In [1]: import numpy as np

In [2]: np.set_printoptions(precision=2, suppress=True, linewidth=100)

In [3]: tidy = lambda a: np.round(a, 2) + 0

In [4]: M2 = np.array([[0.3, -0.6],
   ...:     [-0.1, 2.6],
   ...:     [0.9, 0.4],
   ...:     [-0.2, -0.8],
   ...:     [-1.1, 1.6],
   ...:     [1.6, 1.7],
   ...:     [-1.9, 1.1],
   ...:     [1.0, -0.7]])

In [5]: Z = np.array([[-0.7, -0.5, -0.8, 0.6, 1.1], [0.0, 1.1, 0.4, -0.2, -2.0]])

In [6]: arr = M2 @ Z

In [7]: tidy(arr)
Out[7]: 
array([[-0.21, -0.81, -0.48,  0.3 ,  1.53],
       [ 0.07,  2.91,  1.12, -0.58, -5.31],
       [-0.63, -0.01, -0.56,  0.46,  0.19],
       [ 0.14, -0.78, -0.16,  0.04,  1.38],
       [ 0.77,  2.31,  1.52, -0.98, -4.41],
       [-1.12,  1.07, -0.6 ,  0.62, -1.64],
       [ 1.33,  2.16,  1.96, -1.36, -4.29],
       [-0.7 , -1.27, -1.08,  0.74,  2.5 ]])

In [8]: np.allclose(arr[:-1].T @ np.linalg.lstsq(arr[:-1].T, arr[-1])[0], arr[-1])
Out[8]: True

In [9]: np.abs(np.diag(np.linalg.qr(arr)[1])) > 1e-9
Out[9]: array([ True,  True, False, False, False])

In [10]: tidy(arr @ np.linalg.pinv(arr) @ arr)
Out[10]: 
array([[-0.21, -0.81, -0.48,  0.3 ,  1.53],
       [ 0.07,  2.91,  1.12, -0.58, -5.31],
       [-0.63, -0.01, -0.56,  0.46,  0.19],
       [ 0.14, -0.78, -0.16,  0.04,  1.38],
       [ 0.77,  2.31,  1.52, -0.98, -4.41],
       [-1.12,  1.07, -0.6 ,  0.62, -1.64],
       [ 1.33,  2.16,  1.96, -1.36, -4.29],
       [-0.7 , -1.27, -1.08,  0.74,  2.5 ]])

In [11]: np.linalg.lstsq(arr[:-1].T, arr[-1])[2]
Out[11]: np.int32(2)

In [12]: U, s, Vt = np.linalg.svd(arr)

In [13]: vecs = Vt[:(s > 1e-8).sum()]

In [14]: rng = np.random.default_rng(49)

In [15]: x0 = arr[5] + -2 * arr[0] + rng.integers(2) * np.eye(5)[1]

In [16]: tidy(x0)
Out[16]: array([-0.7 ,  2.69,  0.36,  0.02, -4.7 ])

In [17]: tidy(np.diag(vecs.T @ vecs))
Out[17]: array([0.46, 0.24, 0.33, 0.22, 0.75])

In [18]: tidy(np.linalg.norm(x0 - vecs.T @ vecs @ x0))
Out[18]: np.float64(0.0)

In [19]: U, s, Vt = np.linalg.svd(arr)

In [20]: tidy(s)
Out[20]: array([10.64,  2.65,  0.  ,  0.  ,  0.  ])

In [21]: M2 = U[:, :2] @ np.diag(s[:2]) @ Vt[:2]

In [22]: tidy(np.linalg.norm(arr - M2, 2)), tidy(s[2])
Out[22]: (np.float64(0.0), np.float64(0.0))

In [23]: tidy(np.abs(arr - M2).max())
Out[23]: np.float64(0.0)

In [24]: X = np.load("a.npy")

In [25]: tidy(X)
Out[25]: 
array([[0.31, 0.08, 0.08, 0.23, 0.23, 0.08],
       [0.11, 0.11, 0.  , 0.22, 0.22, 0.33],
       [0.  , 0.33, 0.33, 0.11, 0.11, 0.11],
       [0.11, 0.22, 0.22, 0.33, 0.  , 0.11],
       [0.17, 0.17, 0.25, 0.  , 0.17, 0.25],
       [0.18, 0.  , 0.27, 0.09, 0.09, 0.36]])

In [26]: x0 = np.array([9, -8, -9, -2, -2, 1])

In [27]: h1 = np.maximum(X @ x0, 0)

In [28]: tidy(X * (h1 > 1e-9)[:, None])
Out[28]: 
array([[0.31, 0.08, 0.08, 0.23, 0.23, 0.08],
       [0.  , 0.  , 0.  , 0.  , 0.  , 0.  ],
       [0.  , 0.  , 0.  , 0.  , 0.  , 0.  ],
       [0.  , 0.  , 0.  , 0.  , 0.  , 0.  ],
       [0.  , 0.  , 0.  , 0.  , 0.  , 0.  ],
       [0.  , 0.  , 0.  , 0.  , 0.  , 0.  ]])

In [29]: tidy(h1)
Out[29]: array([0.62, 0.  , 0.  , 0.  , 0.  , 0.  ])

In [30]: tidy(X.T @ h1)
Out[30]: array([0.19, 0.05, 0.05, 0.14, 0.14, 0.05])

In [31]: M = np.array([[5.0, 0.0, 0.0, 4.0, 4.0, 4.0, 4.0],
    ...:     [0.0, 5.0, 4.0, 0.0, 0.0, 0.0, 0.0],
    ...:     [0.0, 4.0, 5.0, 0.0, 0.0, 0.0, 0.0],
    ...:     [4.0, 0.0, 0.0, 5.0, 4.0, 4.0, 4.0],
    ...:     [4.0, 0.0, 0.0, 4.0, 5.0, 4.0, 4.0],
    ...:     [4.0, 0.0, 0.0, 4.0, 4.0, 5.0, 4.0],
    ...:     [4.0, 0.0, 0.0, 4.0, 4.0, 4.0, 5.0]])

In [32]: tidy(np.sort(np.linalg.eigvals(M).real))
Out[32]: array([ 1.,  1.,  1.,  1.,  1.,  9., 21.])

In [33]: tidy(np.linalg.det(M))
Out[33]: np.float64(189.0)

In [34]: m1 = np.load("layer18.npy")

In [35]: m1
Out[35]: 
array([[ 1.,  0.,  0.,  0.,  0.,  0.,  0.,  0.],
       [ 0.,  1.,  0.,  0.,  0.,  0.,  0.,  0.],
       [ 0.,  0.,  1.,  0.,  0.,  0.,  0.,  0.],
       [ 0.,  0.,  0.,  1.,  0.,  0.,  0.,  0.],
       [ 0.,  0.,  0.,  0., -1.,  0.,  0.,  0.],
       [ 0.,  0.,  0.,  0.,  0.,  1.,  0.,  0.],
       [ 0.,  0.,  0.,  0.,  0.,  0.,  1.,  0.],
       [ 0.,  0.,  0.,  0.,  0.,  0.,  0., -1.]])

In [36]: labels = rng.permutation(8)

In [37]: labels
Out[37]: array([7, 5, 6, 2, 0, 3, 4, 1])

In [38]: M2 = m1[labels][:, labels]

In [39]: tidy(np.linalg.det(M2)), tidy(np.linalg.det(m1[labels]))
Out[39]: (np.float64(1.0), np.float64(-1.0))

In [40]: np.diag(M2)
Out[40]: array([-1.,  1.,  1.,  1.,  1.,  1., -1.,  1.])

In [41]: u = np.array([-1, -3, 2, -3, 3, 1, 2, 0])

In [42]: M2 = m1 + np.outer(u, np.eye(8)[3])

In [43]: M2
Out[43]: 
array([[ 1.,  0.,  0., -1.,  0.,  0.,  0.,  0.],
       [ 0.,  1.,  0., -3.,  0.,  0.,  0.,  0.],
       [ 0.,  0.,  1.,  2.,  0.,  0.,  0.,  0.],
       [ 0.,  0.,  0., -2.,  0.,  0.,  0.,  0.],
       [ 0.,  0.,  0.,  3., -1.,  0.,  0.,  0.],
       [ 0.,  0.,  0.,  1.,  0.,  1.,  0.,  0.],
       [ 0.,  0.,  0.,  2.,  0.,  0.,  1.,  0.],
       [ 0.,  0.,  0.,  0.,  0.,  0.,  0., -1.]])

In [44]: evals, vecs = np.linalg.eigh(m1)

In [45]: x0 = np.array([2, 2, 1, 2, 0, 0, 1, 1])

In [46]: vecs * np.abs(evals) @ vecs.T
Out[46]: 
array([[1., 0., 0., 0., 0., 0., 0., 0.],
       [0., 1., 0., 0., 0., 0., 0., 0.],
       [0., 0., 1., 0., 0., 0., 0., 0.],
       [0., 0., 0., 1., 0., 0., 0., 0.],
       [0., 0., 0., 0., 1., 0., 0., 0.],
       [0., 0., 0., 0., 0., 1., 0., 0.],
       [0., 0., 0., 0., 0., 0., 1., 0.],
       [0., 0., 0., 0., 0., 0., 0., 1.]])

In [47]: np.abs(m1).sum(axis=1).max(), np.abs(evals).max()
Out[47]: (np.float64(1.0), np.float64(1.0))

In [48]: tidy(np.linalg.eigvalsh(m1[1:, 1:]))
Out[48]: array([-1., -1.,  1.,  1.,  1.,  1.,  1.])

In [49]: evals, vecs = np.linalg.eigh(m1)

In [50]: vecs.T @ vecs
Out[50]: 
array([[1., 0., 0., 0., 0., 0., 0., 0.],
       [0., 1., 0., 0., 0., 0., 0., 0.],
       [0., 0., 1., 0., 0., 0., 0., 0.],
       [0., 0., 0., 1., 0., 0., 0., 0.],
       [0., 0., 0., 0., 1., 0., 0., 0.],
       [0., 0., 0., 0., 0., 1., 0., 0.],
       [0., 0., 0., 0., 0., 0., 1., 0.],
       [0., 0., 0., 0., 0., 0., 0., 1.]])

In [51]: vecs @ np.diag(evals) @ vecs.T
Out[51]: 
array([[ 1.,  0.,  0.,  0.,  0.,  0.,  0.,  0.],
       [ 0.,  1.,  0.,  0.,  0.,  0.,  0.,  0.],
       [ 0.,  0.,  1.,  0.,  0.,  0.,  0.,  0.],
       [ 0.,  0.,  0.,  1.,  0.,  0.,  0.,  0.],
       [ 0.,  0.,  0.,  0., -1.,  0.,  0.,  0.],
       [ 0.,  0.,  0.,  0.,  0.,  1.,  0.,  0.],
       [ 0.,  0.,  0.,  0.,  0.,  0.,  1.,  0.],
       [ 0.,  0.,  0.,  0.,  0.,  0.,  0., -1.]])

In [52]: F = np.load("arr.npy")

In [53]: tidy(F)
Out[53]: 
array([[ 0.  ,  0.99, -0.98,  1.54,  0.72,  2.42,  1.  ,  2.08],
       [ 0.5 , -0.26, -0.19, -0.05,  0.9 , -2.73,  0.56,  2.66],
       [ 2.82, -1.91, -1.37,  0.89, -1.01,  0.1 ,  0.69, -0.5 ],
       [ 0.17,  1.84, -3.12, -1.16, -0.42, -0.51, -1.02, -0.27],
       [ 0.66,  2.07,  1.18,  0.22, -2.79, -0.5 ,  1.3 ,  0.32],
       [-1.83, -0.26, -1.22,  0.82,  0.22, -0.94,  2.76, -1.37],
       [-1.99, -1.6 , -0.73,  0.74, -2.33,  0.02, -1.2 ,  1.23],
       [ 0.17,  1.01,  0.12,  3.2 ,  0.47, -1.14, -1.55, -0.88]])

In [54]: x0 = np.array([-2, 1, 2, -4, 3, -3, -4, 4])

In [55]: h1 = np.maximum(F @ x0, 0)

In [56]: tidy(F * (h1 > 1e-9)[:, None])
Out[56]: 
array([[ 0.  ,  0.  ,  0.  ,  0.  ,  0.  ,  0.  ,  0.  ,  0.  ],
       [ 0.5 , -0.26, -0.19, -0.05,  0.9 , -2.73,  0.56,  2.66],
       [ 0.  ,  0.  ,  0.  ,  0.  ,  0.  ,  0.  ,  0.  ,  0.  ],
       [ 0.17,  1.84, -3.12, -1.16, -0.42, -0.51, -1.02, -0.27],
       [ 0.  ,  0.  ,  0.  ,  0.  ,  0.  ,  0.  ,  0.  ,  0.  ],
       [ 0.  ,  0.  ,  0.  ,  0.  ,  0.  ,  0.  ,  0.  ,  0.  ],
       [-1.99, -1.6 , -0.73,  0.74, -2.33,  0.02, -1.2 ,  1.23],
       [ 0.  ,  0.  ,  0.  ,  0.  ,  0.  ,  0.  ,  0.  ,  0.  ]])

In [57]: tidy(np.tanh(F @ x0))
Out[57]: array([-1.  ,  1.  , -1.  ,  1.  , -1.  , -1.  ,  0.57, -1.  ])

In [58]: tidy(np.maximum(F @ (3 * x0), 0))
Out[58]: array([ 0.  , 53.54,  0.  ,  9.58,  0.  ,  0.  ,  1.95,  0.  ])

In [59]: W1 = np.array([[0, 0, 0],
    ...:     [1, 1, 1],
    ...:     [1, -2, -1],
    ...:     [0, 1, -1],
    ...:     [0, 2, 2],
    ...:     [0, 2, 2],
    ...:     [2, -1, -2],
    ...:     [1, 2, 2]])

In [60]: b = np.array([-2, 3, -2])

In [61]: H = np.maximum(F @ W1 + b, 0)

In [62]: tidy(H)
Out[62]: 
array([[ 2.08, 16.93,  6.87],
       [ 1.32,  4.19,  0.  ],
       [ 0.  ,  1.22,  0.  ],
       [ 0.  ,  8.54,  3.76],
       [ 4.17,  0.  ,  0.  ],
       [ 0.68,  0.  ,  0.  ],
       [ 0.  ,  2.62,  0.  ],
       [ 0.  ,  5.42,  0.  ]])

In [63]: Z = np.array([[3, 3, 1], [0, -2, 1], [-3, 1, -2]])

In [64]: W1 @ Z
Out[64]: 
array([[ 0,  0,  0],
       [ 0,  2,  0],
       [ 6,  6,  1],
       [ 3, -3,  3],
       [-6, -2, -2],
       [-6, -2, -2],
       [12,  6,  5],
       [-3,  1, -1]])
